In [1]: import numpy as np

In [2]: np.set_printoptions(suppress=True, linewidth=160)

In [3]: rnd = lambda a: np.round(a, 3) + 0

In [4]: data = np.load("x.npy")

In [5]: data
Out[5]: 
array([[-59.612,   6.652,   8.17 ],
       [-56.188,   6.676,   7.928],
       [-50.952,   6.678,   7.555],
       [-50.651,   6.677,   7.534],
       [-44.036,   6.611,   7.056],
       [-43.375,   6.6  ,   7.008],
       [-40.451,   6.54 ,   6.793],
       [-38.479,   6.49 ,   6.646],
       [-26.19 ,   5.954,   5.697],
       [-22.613,   5.708,   5.403],
       [-21.289,   5.604,   5.291],
       [-18.588,   5.368,   5.057],
       [-16.08 ,   5.115,   4.83 ],
       [-13.771,   4.849,   4.612],
       [-13.005,   4.753,   4.537],
       [ -2.966,   2.906,   3.307],
       [  0.978,   1.405,   2.336],
       [  1.293,   1.19 ,   2.176],
       [  1.588,   0.922,   1.958],
       [  1.672,   0.815,   1.864],
       [  1.719,   0.739,   1.793],
       [  1.698,   0.284,   1.269],
       [  1.244,   0.044,   0.788],
       [ -5.701,   3.252,  -3.38 ],
       [ -5.864,   3.458,  -3.514],
       [ -6.618,   4.596,  -4.218],
       [ -6.759,   4.855,  -4.37 ],
       [ -6.933,   5.202,  -4.571],
       [ -6.941,   5.22 ,  -4.581],
       [ -7.241,   5.916,  -4.971],
       [ -7.868,   8.249,  -6.197],
       [ -7.926,   8.64 ,  -6.393],
       [ -8.053,  10.84 ,  -7.459],
       [ -8.049,  11.03 ,  -7.548],
       [ -8.047,  11.103,  -7.582],
       [ -7.799,  13.688,  -8.768],
       [ -6.839,  17.682, -10.514],
       [ -4.379,  23.742, -13.03 ],
       [ -2.933,  26.523, -14.148],
       [  1.592,  33.8  , -16.997],
       [  4.977,  38.485, -18.787],
       [ 15.203,  50.752, -23.357]])

In [6]: idx = data[:, 1] > np.median(data[:, 1])

In [7]: r0 = data[idx].mean(axis=0) - data[~idx].mean(axis=0)

In [8]: rnd((((data - data.mean(axis=0)) @ r0 > 0) == idx).mean())
Out[8]: np.float64(0.81)

In [9]: rnd(r0)
Out[9]: array([-14.566,  11.486,  -4.381])

In [10]: idx.astype(int)
Out[10]: array([1, 1, 1, 1, 1, 1, 1, 1, 1, 0, 0, 0, 0, 0, 0, 0, 0, 0, 0, 0, 0, 0, 0, 0, 0, 0, 0, 0, 0, 0, 1, 1, 1, 1, 1, 1, 1, 1, 1, 1, 1, 1])

In [11]: Uu, s, vt = np.linalg.svd(data, full_matrices=False)

In [12]: rnd(s / s[0])
Out[12]: array([1.   , 0.641, 0.111])

In [13]: rnd(vt @ vt.T)
Out[13]: 
array([[1., 0., 0.],
       [0., 1., 0.],
       [0., 0., 1.]])

In [14]: rnd(s)
Out[14]: array([153.262,  98.236,  16.939])

In [15]: rnd(Uu.T @ Uu)
Out[15]: 
array([[1., 0., 0.],
       [0., 1., 0.],
       [0., 0., 1.]])

In [16]: rnd(np.cumsum(s ** 2) / np.sum(s ** 2))
Out[16]: array([0.703, 0.991, 1.   ])

In [17]: (s > 1e-8).sum()
Out[17]: np.int64(3)

In [18]: rnd(np.sqrt((s ** 2).sum())), rnd(np.linalg.norm(data))
Out[18]: (np.float64(182.829), np.float64(182.829))

In [19]: np.abs(Uu[:, 0]).round(6).argmax()
Out[19]: np.int64(0)

In [20]: other = np.c_[data[:, :1] @ np.array([[-1]]), np.array([3, 1, 2, 3, 0, 3, 0, 3, 1, 0, 0, 0, 2, 3, 2, 2, 3, 0, 1, 2, 2, 3, 3, 2, 2, 1, 3, 1, 2, 1, 2, 3, 1, 0, 3, 3, 3, 0, 3, 2, 3, 0])]

In [21]: other
Out[21]: 
array([[ 59.612,   3.   ],
       [ 56.188,   1.   ],
       [ 50.952,   2.   ],
       [ 50.651,   3.   ],
       [ 44.036,   0.   ],
       [ 43.375,   3.   ],
       [ 40.451,   0.   ],
       [ 38.479,   3.   ],
       [ 26.19 ,   1.   ],
       [ 22.613,   0.   ],
       [ 21.289,   0.   ],
       [ 18.588,   0.   ],
       [ 16.08 ,   2.   ],
       [ 13.771,   3.   ],
       [ 13.005,   2.   ],
       [  2.966,   2.   ],
       [ -0.978,   3.   ],
       [ -1.293,   0.   ],
       [ -1.588,   1.   ],
       [ -1.672,   2.   ],
       [ -1.719,   2.   ],
       [ -1.698,   3.   ],
       [ -1.244,   3.   ],
       [  5.701,   2.   ],
       [  5.864,   2.   ],
       [  6.618,   1.   ],
       [  6.759,   3.   ],
       [  6.933,   1.   ],
       [  6.941,   2.   ],
       [  7.241,   1.   ],
       [  7.868,   2.   ],
       [  7.926,   3.   ],
       [  8.053,   1.   ],
       [  8.049,   0.   ],
       [  8.047,   3.   ],
       [  7.799,   3.   ],
       [  6.839,   3.   ],
       [  4.379,   0.   ],
       [  2.933,   3.   ],
       [ -1.592,   2.   ],
       [ -4.977,   3.   ],
       [-15.203,   0.   ]])

In [22]: rnd(np.linalg.norm(np.linalg.qr(data)[0].T @ other, axis=0) ** 2 / ((other ** 2).sum(axis=0) + 1e-12))
Out[22]: array([1.   , 0.438])
